% ipython --no-banner

In [1]: import numpy as np

In [2]: from numpy import linalg as LA

In [3]: np.set_printoptions(suppress=True, linewidth=120)

In [4]: X = np.load("sample18.npy")

In [5]: X
Out[5]: 
array([[4., 1., 0., 0., 0., 0., 0.],
       [0., 4., 1., 0., 0., 0., 0.],
       [0., 0., 4., 1., 0., 0., 0.],
       [0., 0., 0., 4., 1., 0., 0.],
       [0., 0., 0., 0., 4., 1., 0.],
       [0., 0., 0., 0., 0., 4., 1.],
       [0., 0., 0., 0., 0., 0., 4.]])

In [6]: r0 = np.array([2, -2, 0, -1, 2, 2, -2])

In [7]: M2 = X + np.outer(r0, np.eye(7)[5])

In [8]: M2
Out[8]: 
array([[ 4.,  1.,  0.,  0.,  0.,  2.,  0.],
       [ 0.,  4.,  1.,  0.,  0., -2.,  0.],
       [ 0.,  0.,  4.,  1.,  0.,  0.,  0.],
       [ 0.,  0.,  0.,  4.,  1., -1.,  0.],
       [ 0.,  0.,  0.,  0.,  4.,  3.,  0.],
       [ 0.,  0.,  0.,  0.,  0.,  6.,  1.],
       [ 0.,  0.,  0.,  0.,  0., -2.,  4.]])

In [9]: LA.matrix_rank(LA.inv(M2) - LA.inv(X), tol=1e-8)
Out[9]: np.int64(1)

In [10]: LA.matrix_rank(M2 - X)
Out[10]: np.int64(1)

In [11]: np.round(LA.norm(M2, axis=1), 2)
Out[11]: array([4.58, 4.58, 4.12, 4.24, 5.  , 6.08, 4.47])

In [12]: LA.norm(M2, axis=1).argmax()
Out[12]: np.int64(5)

In [13]: round(float(LA.norm(M2[3] - M2[0])), 2)
Out[13]: 6.56

In [14]: ang = np.radians(30)

In [15]: Rm = np.eye(7)

In [16]: Rm[3, 3] = Rm[5, 5] = np.cos(ang)

In [17]: Rm[3, 5], Rm[5, 3] = -np.sin(ang), np.sin(ang)

In [18]: Rm.round(2)
Out[18]: 
array([[ 1.  ,  0.  ,  0.  ,  0.  ,  0.  ,  0.  ,  0.  ],
       [ 0.  ,  1.  ,  0.  ,  0.  ,  0.  ,  0.  ,  0.  ],
       [ 0.  ,  0.  ,  1.  ,  0.  ,  0.  ,  0.  ,  0.  ],
       [ 0.  ,  0.  ,  0.  ,  0.87,  0.  , -0.5 ,  0.  ],
       [ 0.  ,  0.  ,  0.  ,  0.  ,  1.  ,  0.  ,  0.  ],
       [ 0.  ,  0.  ,  0.  ,  0.5 ,  0.  ,  0.87,  0.  ],
       [ 0.  ,  0.  ,  0.  ,  0.  ,  0.  ,  0.  ,  1.  ]])

In [19]: M2 = X @ Rm.T

In [20]: round(float(LA.det(Rm)), 2), round(float(np.trace(Rm)), 2)
Out[20]: (1.0, 6.73)

In [21]: np.allclose(LA.norm(X, axis=1), LA.norm(M2, axis=1))
Out[21]: True

In [22]: q, vecs = LA.qr(X[:, :6])[0], LA.qr(X[:, 6:])[0]

In [23]: sig = LA.svd(q.T @ vecs, compute_uv=False)

In [24]: sig.round(2)
Out[24]: array([0.24])

In [25]: (sig > 0.9).sum()
Out[25]: np.int64(0)

In [26]: np.round(np.degrees(np.arccos(sig.clip(0, 1))), 2)
Out[26]: array([75.96])

In [27]: data = np.diag(20 * np.array([-2, 0, -2, -1, -1, -1, 1, -1, 0, 0])) + np.array([[-2, 0, -1, 0, 2, -2, 2, 0, -2, 1],
    ...:     [-2, 2, -1, -1, 2, 1, -1, -2, 2, -1],
    ...:     [0, -2, -1, 0, 0, -1, 2, 2, 0, 1],
    ...:     [-1, 1, 2, -2, 0, -2, 1, 1, 2, 0],
    ...:     [-2, -1, 0, 0, -1, 0, 2, 2, 2, -1],
    ...:     [1, -1, 2, -1, 0, 2, -2, 0, 1, -1],
    ...:     [2, -2, 1, 0, -1, 2, 1, 1, -2, 0],
    ...:     [1, -1, 1, 0, 0, -2, 2, -2, 1, 0],
    ...:     [1, 2, -2, -1, 1, -2, 1, 1, 1, -1],
    ...:     [0, -2, 0, 2, 1, 1, -1, -2, -1, 1]])

In [28]: data
Out[28]: 
array([[-42,   0,  -1,   0,   2,  -2,   2,   0,  -2,   1],
       [ -2,   2,  -1,  -1,   2,   1,  -1,  -2,   2,  -1],
       [  0,  -2, -41,   0,   0,  -1,   2,   2,   0,   1],
       [ -1,   1,   2, -22,   0,  -2,   1,   1,   2,   0],
       [ -2,  -1,   0,   0, -21,   0,   2,   2,   2,  -1],
       [  1,  -1,   2,  -1,   0, -18,  -2,   0,   1,  -1],
       [  2,  -2,   1,   0,  -1,   2,  21,   1,  -2,   0],
       [  1,  -1,   1,   0,   0,  -2,   2, -22,   1,   0],
       [  1,   2,  -2,  -1,   1,  -2,   1,   1,   1,  -1],
       [  0,  -2,   0,   2,   1,   1,  -1,  -2,  -1,   1]])

In [29]: left, sig, VT = LA.svd(data)

In [30]: sig.round(2)
Out[30]: array([42.59, 41.12, 23.54, 22.96, 22.21, 20.26, 16.73,  4.45,  0.88,  0.02])

In [31]: np.argmax(sig[:-1] / (sig[1:] + 1e-6)) + 1
Out[31]: np.int64(9)

In [32]: M2 = left[:, :9] @ np.diag(sig[:9]) @ VT[:9]

In [33]: np.round(LA.norm(data - M2) / LA.norm(data), 2)
Out[33]: np.float64(0.0)

In [34]: np.round(LA.norm(data - M2, 2), 2), np.round(sig[9], 2)
Out[34]: (np.float64(0.02), np.float64(0.02))
